$ python3 -q
>>> import numpy as np
>>> import numpy.linalg as la
>>> np.set_printoptions(precision=2, suppress=True, linewidth=100)
>>> feats = np.load("block8.npy")
>>> print(feats)
[[1 2 0 0 0 0]
 [2 4 0 0 0 0]
 [0 2 0 0 0 0]
 [0 0 1 2 0 0]
 [0 0 2 4 0 0]
 [0 0 0 2 0 0]
 [0 0 0 0 1 2]
 [0 0 0 0 2 4]
 [0 0 0 0 0 2]]
>>> proj = feats @ la.solve(feats.T @ feats, feats.T)
>>> print(proj)
[[0.2 0.4 0.  0.  0.  0.  0.  0.  0. ]
 [0.4 0.8 0.  0.  0.  0.  0.  0.  0. ]
 [0.  0.  1.  0.  0.  0.  0.  0.  0. ]
 [0.  0.  0.  0.2 0.4 0.  0.  0.  0. ]
 [0.  0.  0.  0.4 0.8 0.  0.  0.  0. ]
 [0.  0.  0.  0.  0.  1.  0.  0.  0. ]
 [0.  0.  0.  0.  0.  0.  0.2 0.4 0. ]
 [0.  0.  0.  0.  0.  0.  0.4 0.8 0. ]
 [0.  0.  0.  0.  0.  0.  0.  0.  1. ]]
>>> print(np.allclose(proj @ proj, proj))
True
>>> print(np.round(la.eigvalsh(proj), 2) + 0)
[0. 0. 0. 1. 1. 1. 1. 1. 1.]
>>> print(la.matrix_rank(np.eye(9) - proj))
3
>>> x = np.array([2, 4, 1, 1, 3, 4, 1, 4, 3])
>>> print(proj @ x)
[2.  4.  1.  1.4 2.8 4.  1.8 3.6 3. ]
>>> print(np.trace(proj))
6.0
>>> print(la.eigvalsh(2 * proj - np.eye(9)))
[-1. -1. -1.  1.  1.  1.  1.  1.  1.]
>>> print(round((x - proj @ x) @ (proj @ x), 2))
-0.0
>>> x = np.array([-2, 1, 0, 2, -1, -2])
>>> target = feats @ x
>>> print(target)
[  0   0   2   4   8   4  -5 -10  -4]
>>> print(la.solve(feats.T @ feats, feats.T @ target))
[-2.  1.  0.  2. -1. -2.]
>>> print(np.round(la.lstsq(feats, target)[0], 2) + 0)
[-2.  1.  0.  2. -1. -2.]
>>> try:
...     la.solve(feats, target)
... except la.LinAlgError as e:
...     print("failed:", e)
... 
failed: Last 2 dimensions of the array must be square
>>> print(np.round(la.pinv(feats) @ feats, 2) + 0)
[[1. 0. 0. 0. 0. 0.]
 [0. 1. 0. 0. 0. 0.]
 [0. 0. 1. 0. 0. 0.]
 [0. 0. 0. 1. 0. 0.]
 [0. 0. 0. 0. 1. 0.]
 [0. 0. 0. 0. 0. 1.]]
>>> rng = np.random.default_rng(510547)
>>> target = target + 0.1 * rng.normal(size=9)
>>> print(target)
[ 0.09 -0.02  1.89  4.08  7.85  4.02 -4.92 -9.93 -3.96]
>>> b, *_ = la.lstsq(feats, target)
>>> print([round(float(la.norm(la.solve(feats.T @ feats + lam * np.eye(6), feats.T @ target))), 2) for lam in (0, 1, 10, 100)])
[3.66, 2.93, 2.12, 0.63]
>>> print(np.round(la.norm(target - feats @ b), 2))
0.17
>>> print(b.round())
[-2.  1. -0.  2. -1. -2.]
>>> print(np.round(feats.T @ (target - feats @ b), 2) + 0)
[0. 0. 0. 0. 0. 0.]
>>> M2 = np.c_[feats[:, :3] @ np.array([[2, 1, 2], [0, 0, 0], [1, 0, 0]]), np.array([1, 0, 1, 1, 0, 2, 0, 2, 2])]
>>> print(M2)
[[2 1 2 1]
 [4 2 4 0]
 [0 0 0 1]
 [1 0 0 1]
 [2 0 0 0]
 [0 0 0 2]
 [0 0 0 0]
 [0 0 0 2]
 [0 0 0 2]]
>>> print(la.norm(la.qr(feats)[0].T @ M2, axis=0) ** 2 / ((M2 ** 2).sum(axis=0) + 1e-12))
[1.   1.   1.   0.84]
>>> print(np.round(la.norm(M2 - feats @ la.lstsq(feats, M2)[0], axis=0), 2) + 0)
[0.   0.   0.   1.55]
>>> print(la.matrix_rank(M2))
3
>>> t3 = np.stack([feats, 4 * feats, feats[::-1]])
>>> print(np.einsum("bij,cij->bc", t3, t3))
[[  87  348   28]
 [ 348 1392  112]
 [  28  112   87]]
>>> print(la.matrix_rank(t3.reshape(3, -1)))
2
>>> print(la.norm(t3, axis=(1, 2)))
[ 9.33 37.31  9.33]
>>> print(t3.shape)
(3, 9, 6)
>>> print(la.matrix_rank(t3))
[6 6 6]
>>> print(t3.sum(axis=0))
[[ 5 10  0  0  0  2]
 [10 20  0  0  2  4]
 [ 0 10  0  0  1  2]
 [ 0  0  5 12  0  0]
 [ 0  0 12 24  0  0]
 [ 0  0  1 12  0  0]
 [ 0  2  0  0  5 10]
 [ 2  4  0  0 10 20]
 [ 1  2  0  0  0 10]]
>>> X = np.load("m.npy")
>>> print(X)
[[0 0 1]
 [0 0 0]
 [1 0 0]]
>>> # 2 groups of indices that never mix
>>> print(np.unique(X.round(6), axis=0).shape)
(3, 3)
>>> print(round(float(np.trace(la.pinv(X) @ X)), 2))
2.0
>>> print(np.allclose(X[:-1].T @ la.lstsq(X[:-1].T, X[-1])[0], X[-1]))
False
>>> print(la.lstsq(X[:-1].T, X[-1])[2])
1
>>> u = np.array([3, 4])
>>> print(np.correlate(X[0], X[2], "full"))
[0 0 0 0 1]
>>> print(np.array([np.convolve(row, u, "same") for row in X]))
[[0 0 3]
 [0 0 0]
 [3 4 0]]
>>> print(np.polyval(u, X[0]))
[4 4 7]
>>> M2 = np.array([[8, 9], [2, 4]])
>>> cent = np.kron(M2, X)
>>> print(np.round(la.norm(cent, 2), 2), np.round(la.norm(M2, 2) * la.norm(X, 2), 2))
12.8 12.8
>>> print(la.norm(X, axis=0))
[1. 0. 1.]
>>> print(la.pinv(X))
[[0. 0. 1.]
 [0. 0. 0.]
 [1. 0. 0.]]
>>> print(X.T @ X)
[[1 0 0]
 [0 0 0]
 [0 0 1]]
>>> print(X @ X.T)
[[1 0 0]
 [0 0 0]
 [0 0 1]]
>>> left, sig = la.svd(X)
Traceback (most recent call last):
  File "<python-input-60>", line 1, in <module>
    left, sig = la.svd(X)
    ^^^^^^^^^
ValueError: too many values to unpack (expected 2)
>>> left, sig, vt = la.svd(X, full_matrices=False)
>>> print(left.shape, sig.shape, vt.shape)
(3, 3) (3,) (3, 3)
>>> print(np.allclose(left * sig @ vt, X))
True
>>> print(left.T @ left)
[[1. 0. 0.]
 [0. 1. 0.]
 [0. 0. 1.]]
>>> print(sig)
[1. 1. 0.]
